$ ipython --no-banner

In [1]: import numpy as np

In [2]: np.set_printoptions(precision=2, suppress=True, linewidth=160, floatmode="fixed")

In [3]: rnd = lambda a: np.round(a, 2) + 0

In [4]: F = np.load("case10.npy")

In [5]: print(F)
[[ 1.06 -3.76 -8.79 -2.72]
 [-0.85  9.82 -0.94 -1.40]
 [-4.27 -0.95  8.95 -0.90]
 [-1.34  2.41  4.42 -8.54]
 [ 2.98 -2.98 -7.11 -5.63]
 [-2.14 -7.43  5.95  2.18]
 [-4.69 -0.09 -2.99  8.31]
 [ 2.27 -4.63 -2.27 -8.26]
 [-6.55 -3.89  6.09  2.21]
 [ 2.91  2.08 -0.45  9.33]
 [ 6.58 -6.52 -3.45 -1.51]
 [-2.24  2.60  9.28 -1.46]
 [ 6.04  1.98  2.84 -7.18]
 [-2.81 -0.13  7.06  6.50]
 [ 3.55  0.80 -5.75  7.33]
 [ 0.33 -9.77  2.01  0.54]
 [-8.03 -0.44  3.25  4.98]
 [-9.66 -2.24  0.14  1.29]
 [ 4.97  1.94  6.79  5.04]
 [ 4.28 -3.11 -8.47 -0.47]
 [ 4.06 -2.54  0.09  8.77]
 [ 6.14  6.62  0.84 -4.22]
 [ 1.81 -5.65 -5.94  5.44]
 [ 5.05  5.16 -6.59 -2.12]
 [ 5.71 -1.18 -7.89 -1.95]
 [ 4.71 -5.44 -5.34  4.45]]

In [6]: B = np.c_[F[:, :2] @ np.array([[-8, -7], [2, 8]]), np.array([5, 4, 2, 3, 0, 7, 2, 3, 5, 6, 5, 8, 3, 6, 4, 4, 9, 0, 1, 1, 0, 7, 4, 2, 0, 4])]

In [7]: print(rnd(B))
[[-16.00 -37.50   5.00]
 [ 26.44  84.51   4.00]
 [ 32.26  22.29   2.00]
 [ 15.54  28.66   3.00]
 [-29.80 -44.70   0.00]
 [  2.26 -44.46   7.00]
 [ 37.34  32.11   2.00]
 [-27.42 -52.93   3.00]
 [ 44.62  14.73   5.00]
 [-19.12  -3.73   6.00]
 [-65.68 -98.22   5.00]
 [ 23.12  36.48   8.00]
 [-44.36 -26.44   3.00]
 [ 22.22  18.63   6.00]
 [-26.80 -18.45   4.00]
 [-22.18 -80.47   4.00]
 [ 63.36  52.69   9.00]
 [ 72.80  49.70   0.00]
 [-35.88 -19.27   1.00]
 [-40.46 -54.84   1.00]
 [-37.56 -48.74   0.00]
 [-35.88   9.98   7.00]
 [-25.78 -57.87   4.00]
 [-30.08   5.93   2.00]
 [-48.04 -49.41   0.00]
 [-48.56 -76.49   4.00]]

In [8]: print(rnd(np.linalg.norm(B - F @ np.linalg.lstsq(F, B)[0], axis=0)))
[ 0.00  0.00 21.35]

In [9]: print(np.linalg.matrix_rank(np.c_[F, B]))
5

In [10]: gram = np.cov(F, rowvar=False)

In [11]: print(rnd(np.linalg.eigvalsh(gram)[::-1]))
[41.94 28.79 19.06 11.73]

In [12]: print(rnd(np.median(F, axis=0)))
[ 2.04 -1.06 -0.18  0.04]

In [13]: print(rnd(F.std(axis=0)))
[4.57 4.39 5.56 5.15]

In [14]: print(np.argwhere(np.triu(np.abs(np.corrcoef(F.T)) > 0.8, 1)))
[]

In [15]: print(rnd(np.corrcoef(F[:, 3], F[:, 2])[0, 1]))
0.06

In [16]: print(rnd(np.corrcoef(F.T)))
[[ 1.00  0.07 -0.48 -0.20]
 [ 0.07  1.00  0.14 -0.12]
 [-0.48  0.14  1.00  0.06]
 [-0.20 -0.12  0.06  1.00]]

In [17]: E = np.load("sample18.npy")

In [18]: print(E)
[[ -7  -1  -5   0]
 [ -6  -3  -4   3]
 [ -9   1   5   5]
 [ -7  -1  10   2]
 [-14   3   2  -7]
 [-17   2  -1   0]
 [-10  -6  -4  -6]
 [-17  -3  -8 -15]
 [-16 -11 -16 -15]
 [-18 -12 -25 -16]
 [-20 -13 -21  -8]
 [-19 -10 -23 -17]
 [-16 -10 -22  -8]
 [-16 -15 -21  -7]
 [-19 -21 -24  -6]
 [-26 -27 -22 -13]
 [-24 -31 -18 -19]]

In [19]: dist = np.linalg.norm(F[:, None] - F[None], axis=-1)

In [20]: print(dist.shape)
(26, 26)

In [21]: print(np.flatnonzero(dist[1] < dist.mean() / 2))
[1]

In [22]: u, g = F[14], F[21]

In [23]: print(rnd(u @ u))
100.03

In [24]: p = (u @ g) / (u @ u) * u

In [25]: print(rnd(g - p))
[ 6.45  6.69  0.34 -3.58]

In [26]: print(rnd(p))
[-0.31 -0.07  0.50 -0.64]

In [27]: J = np.diag(np.array([2, 2, -2, 2, -2]))

In [28]: print(J)
[[ 2  0  0  0  0]
 [ 0  2  0  0  0]
 [ 0  0 -2  0  0]
 [ 0  0  0  2  0]
 [ 0  0  0  0 -2]]

In [29]: print(J @ J)
[[4 0 0 0 0]
 [0 4 0 0 0]
 [0 0 4 0 0]
 [0 0 0 4 0]
 [0 0 0 0 4]]

In [30]: print(np.prod(np.diag(J)), rnd(np.linalg.det(J)))
32 32.0

In [31]: print([int(np.linalg.matrix_rank(np.linalg.matrix_power(J, p))) for p in range(1, 6)])
[5, 5, 5, 5, 5]

In [32]: B = J ** -1
ValueError: Integers to negative integer powers are not allowed.


In [33]: B = np.linalg.inv(J)

In [34]: print(rnd(np.linalg.det(J) * B))
[[ 16.00   0.00   0.00   0.00   0.00]
 [  0.00  16.00   0.00   0.00   0.00]
 [  0.00   0.00 -16.00   0.00   0.00]
 [  0.00   0.00   0.00  16.00   0.00]
 [  0.00   0.00   0.00   0.00 -16.00]]

In [35]: print((J != 0).astype(int))
[[1 0 0 0 0]
 [0 1 0 0 0]
 [0 0 1 0 0]
 [0 0 0 1 0]
 [0 0 0 0 1]]

In [36]: print(rnd(np.linalg.det(J)))
32.0

In [37]: print(np.flatnonzero(np.linalg.matrix_power((J != 0) + (J.T != 0) + np.eye(5), 5)[1]))
[1]

In [38]: print(rnd(np.sort(np.linalg.eigvals(J).real)))
[-2.00 -2.00  2.00  2.00  2.00]
